$ python3 -q
>>> import numpy as np
>>> from numpy import linalg as LA
>>> np.set_printoptions(precision=3, suppress=True, linewidth=160)
>>> def rnd(a):
...     return np.round(a, 3) + 0
... 
>>> A = np.load("case9.npy")
>>> print(A)
[[ 2.3  0.2 19.   0.7]
 [ 2.2  1.9 -3.   0.2]
 [ 1.1 -0.5 -7.  -0.5]
 [-0.5  0.1 -5.   0.9]]
>>> print(rnd(LA.eigvals(A).sum().real))
-1.9
>>> print(np.kron(np.eye(2, dtype=int), A))
[[ 2.3  0.2 19.   0.7  0.   0.   0.   0. ]
 [ 2.2  1.9 -3.   0.2  0.   0.  -0.   0. ]
 [ 1.1 -0.5 -7.  -0.5  0.  -0.  -0.  -0. ]
 [-0.5  0.1 -5.   0.9 -0.   0.  -0.   0. ]
 [ 0.   0.   0.   0.   2.3  0.2 19.   0.7]
 [ 0.   0.  -0.   0.   2.2  1.9 -3.   0.2]
 [ 0.  -0.  -0.  -0.   1.1 -0.5 -7.  -0.5]
 [-0.   0.  -0.   0.  -0.5  0.1 -5.   0.9]]
>>> print(rnd(LA.eigvals(A)))
[-9.329  1.019  3.446  2.964]
>>> print(rnd(np.poly(A)))
[  1.      1.9   -52.56  145.82  -97.114]
>>> print(A.reshape(2, -1))
[[ 2.3  0.2 19.   0.7  2.2  1.9 -3.   0.2]
 [ 1.1 -0.5 -7.  -0.5 -0.5  0.1 -5.   0.9]]
>>> print(A.ravel(order="F"))
[ 2.3  2.2  1.1 -0.5  0.2  1.9 -0.5  0.1 19.  -3.  -7.  -5.   0.7  0.2 -0.5  0.9]
>>> t3 = A.reshape(4, 2, -1)
>>> print(t3.shape)
(4, 2, 2)
>>> print(t3.transpose(1, 0, 2))
[[[ 2.3  0.2]
  [ 2.2  1.9]
  [ 1.1 -0.5]
  [-0.5  0.1]]

 [[19.   0.7]
  [-3.   0.2]
  [-7.  -0.5]
  [-5.   0.9]]]
>>> print(rnd(np.einsum("ihd,ihd->ih", t3, t3)))
[[  5.33 361.49]
 [  8.45   9.04]
 [  1.46  49.25]
 [  0.26  25.81]]
>>> print(rnd(t3.sum(axis=1)))
[[21.3  0.9]
 [-0.8  2.1]
 [-5.9 -1. ]
 [-5.5  1. ]]
>>> print(np.einsum("ihd,jhd->hij", t3, t3).shape)
(2, 4, 4)
